>>> import numpy as np
>>> np.set_printoptions(precision=2, suppress=True, linewidth=120)
>>> data = np.array([[-3, 1, 0, 0], [-2, 1, 0, 0], [0, 0, -3, 1], [0, 0, -2, 1]])
>>> data
array([[-3,  1,  0,  0],
       [-2,  1,  0,  0],
       [ 0,  0, -3,  1],
       [ 0,  0, -2,  1]])
>>> O = data.astype(float).copy()
>>> for j in range(4):
...     O[:, j] -= O[:, :j] @ (O[:, :j].T @ O[:, j])
...     O[:, j] /= np.linalg.norm(O[:, j])
... 
>>> print(np.round(O.T @ O, 2) + 0)
[[1. 0. 0. 0.]
 [0. 1. 0. 0.]
 [0. 0. 1. 0.]
 [0. 0. 0. 1.]]
>>> ev, V = np.linalg.eig(data)
>>> round(np.prod(ev), 2)
np.float64(1.0)
>>> np.sort(np.linalg.eigvals(np.linalg.inv(data)))
array([-0.41, -0.41,  2.41,  2.41])
>>> ev
array([-2.41,  0.41, -2.41,  0.41])
>>> np.round(data @ V[:, 0] - ev[0] * V[:, 0], 2) + 0
array([0., 0., 0., 0.])
>>> np.sort(np.linalg.eigvals(data @ data))
array([0.17, 0.17, 5.83, 5.83])
>>> left, sig, Vt = np.linalg.svd(data, full_matrices=False)
>>> print(np.round(left.T @ data @ Vt.T, 2) + 0)
[[3.86 0.   0.   0.  ]
 [0.   3.86 0.   0.  ]
 [0.   0.   0.26 0.  ]
 [0.   0.   0.   0.26]]
>>> np.round(Vt @ Vt.T, 2) + 0
array([[1., 0., 0., 0.],
       [0., 1., 0., 0.],
       [0., 0., 1., 0.],
       [0., 0., 0., 1.]])
>>> left.shape, sig.shape, Vt.shape
((4, 4), (4,), (4, 4))
>>> sig / sig[0]
array([1.  , 1.  , 0.07, 0.07])
>>> np.cumsum(sig ** 2) / np.sum(sig ** 2)
array([0.5, 1. , 1. , 1. ])
>>> J = np.load("data.npy")
>>> J
array([[  8.92,   2.53,  -4.23,   0.99,   3.33],
       [ 11.21,   6.66,  -6.16,  -5.02,   0.87],
       [  6.12,  -0.18,  -1.19,   3.53,   3.91],
       [  3.27,   4.54,  -0.99,   9.11,  -2.62],
       [  6.28,   5.46,  -0.09,  -6.74,  -1.77],
       [ -3.26,  -9.28,  14.4 ,  -7.53,   5.19],
       [  5.34,  -0.76,   2.61,  -6.63,   3.53],
       [  7.38,   5.68,  -1.04,  -7.73,  -1.19],
       [  8.11,   3.1 ,  -1.65,  -5.79,   1.93],
       [  3.85,   2.45,   3.77,  -8.28,  -0.77],
       [ -1.75,  -2.86,  12.43, -12.65,  -0.04],
       [ -1.48, -10.21,  14.42, -13.6 ,   7.23],
       [  3.1 ,   5.84,   2.46,  -4.01,  -4.46],
       [  2.93,  12.96,   1.1 ,  -5.53, -11.52]])
>>> print(round(np.linalg.norm(J, 2) / np.linalg.norm(J), 2))
0.71
>>> np.linalg.matrix_rank(J, rtol=0.1)
np.int64(4)
>>> [round(float(x), 2) for x in np.linalg.svd(J, compute_uv=False)[:3]]
[37.68, 30.8, 19.14]
